$ python3 -q
>>> import numpy as np
>>> np.set_printoptions(precision=1, suppress=True, linewidth=120, floatmode="fixed")
>>> rd = lambda a: np.round(a, 1) + 0
>>> X = np.load("a.npy")
>>> X
array([[-2,  0,  0,  0,  0,  0],
       [-1,  2,  0,  0,  0,  0],
       [-2, -3,  2,  0,  0,  0],
       [-3,  1,  3,  3,  0,  0],
       [-2,  1,  1, -1, -2,  0],
       [-2, -2,  3,  2, -3, -2]])
>>> x = np.array([1, 3, -3, -2, 3, 3])
>>> target = X @ x
>>> target
array([ -2,   5, -17, -15,  -6, -36])
>>> rd(np.linalg.solve(X, X[:, 1]))
array([0.0, 1.0, 0.0, 0.0, 0.0, 0.0])
>>> A2 = X / np.sqrt((X ** 2).mean(axis=1, keepdims=True))
>>> rd(np.linalg.norm(A2, axis=1))
array([2.4, 2.4, 2.4, 2.4, 2.4, 2.4])
>>> J = np.load("mat.npy")
>>> print(J)
[[ 0.2  0.5  0.3 -0.3  0.5  0.6 -0.4  0.7  5.0  0.6  1.6]
 [ 1.9  1.2  0.9  0.6  0.0 -0.4  0.6 -0.4 -5.0  0.0 -1.3]
 [-0.4 -1.9 -0.6 -0.9  0.3 -0.8  0.5  0.6  0.0 -0.2  1.1]
 [-1.0  0.1 -1.9 -0.3 -0.6 -0.6 -1.1 -0.6 -1.0 -0.1 -0.1]
 [ 0.2  1.8  0.0 -0.2  0.1 -1.9  0.1  0.9  1.0 -1.1  0.9]
 [ 1.2 -1.4 -0.5 -0.3  0.4  0.0 -0.1 -1.1 -2.0  0.3  0.4]
 [-0.6  0.2  0.4  1.0 -0.8 -0.7  0.6  0.0 -5.0 -0.8 -0.4]
 [ 0.6  1.7  0.5  0.6  1.0  2.4 -1.0  0.6 -3.0 -0.1  0.1]
 [-1.0 -0.3 -1.3  0.8 -0.5 -2.0  0.3 -0.4  3.5 -1.8 -0.7]
 [-1.1 -0.2  0.6  0.4 -0.3 -1.7  0.7 -0.9 -0.5 -1.5  0.1]
 [-1.6 -0.2  0.0  1.1  0.0 -1.0  1.3 -0.6  4.0  0.4  0.8]
 [-3.4  0.2  0.0 -0.2  1.5 -0.8  0.3  1.5 -4.0 -0.5  1.3]
 [ 1.0  1.0 -0.6  0.9  0.8  1.7 -1.0  0.2 -3.0  0.7  0.4]]
>>> x = np.array([5, 9, 3, 6, 6, 0, 3, 5, 7, 8, 1])
>>> target = J @ x
>>> rd(np.linalg.pinv(J) @ J)
array([[1.0, 0.0, 0.0, 0.0, 0.0, 0.0, 0.0, 0.0, 0.0, 0.0, 0.0],
       [0.0, 1.0, 0.0, 0.0, 0.0, 0.0, 0.0, 0.0, 0.0, 0.0, 0.0],
       [0.0, 0.0, 1.0, 0.0, 0.0, 0.0, 0.0, 0.0, 0.0, 0.0, 0.0],
       [0.0, 0.0, 0.0, 1.0, 0.0, 0.0, 0.0, 0.0, 0.0, 0.0, 0.0],
       [0.0, 0.0, 0.0, 0.0, 1.0, 0.0, 0.0, 0.0, 0.0, 0.0, 0.0],
       [0.0, 0.0, 0.0, 0.0, 0.0, 1.0, 0.0, 0.0, 0.0, 0.0, 0.0],
       [0.0, 0.0, 0.0, 0.0, 0.0, 0.0, 1.0, 0.0, 0.0, 0.0, 0.0],
       [0.0, 0.0, 0.0, 0.0, 0.0, 0.0, 0.0, 1.0, 0.0, 0.0, 0.0],
       [0.0, 0.0, 0.0, 0.0, 0.0, 0.0, 0.0, 0.0, 1.0, 0.0, 0.0],
       [0.0, 0.0, 0.0, 0.0, 0.0, 0.0, 0.0, 0.0, 0.0, 1.0, 0.0],
       [0.0, 0.0, 0.0, 0.0, 0.0, 0.0, 0.0, 0.0, 0.0, 0.0, 1.0]])
>>> rd(np.linalg.lstsq(J, target)[0])
array([5.0, 9.0, 3.0, 6.0, 6.0, 0.0, 3.0, 5.0, 7.0, 8.0, 1.0])
>>> rng = np.random.default_rng(76)
>>> target = target + 0.3 * rng.normal(size=13)
>>> rd(target)
array([ 51.1,  -9.4, -20.2, -29.2,  20.8, -25.0, -38.6,   8.1,  -1.1, -23.2,  29.4, -29.6,   5.5])
>>> b, *_ = np.linalg.lstsq(J, target)
>>> rd(b)
array([5.1, 9.3, 2.3, 5.7, 5.9, 0.4, 3.9, 5.3, 7.0, 7.7, 0.9])
>>> rd(J.T @ (target - J @ b))
array([0.0, 0.0, 0.0, 0.0, 0.0, 0.0, 0.0, 0.0, 0.0, 0.0, 0.0])
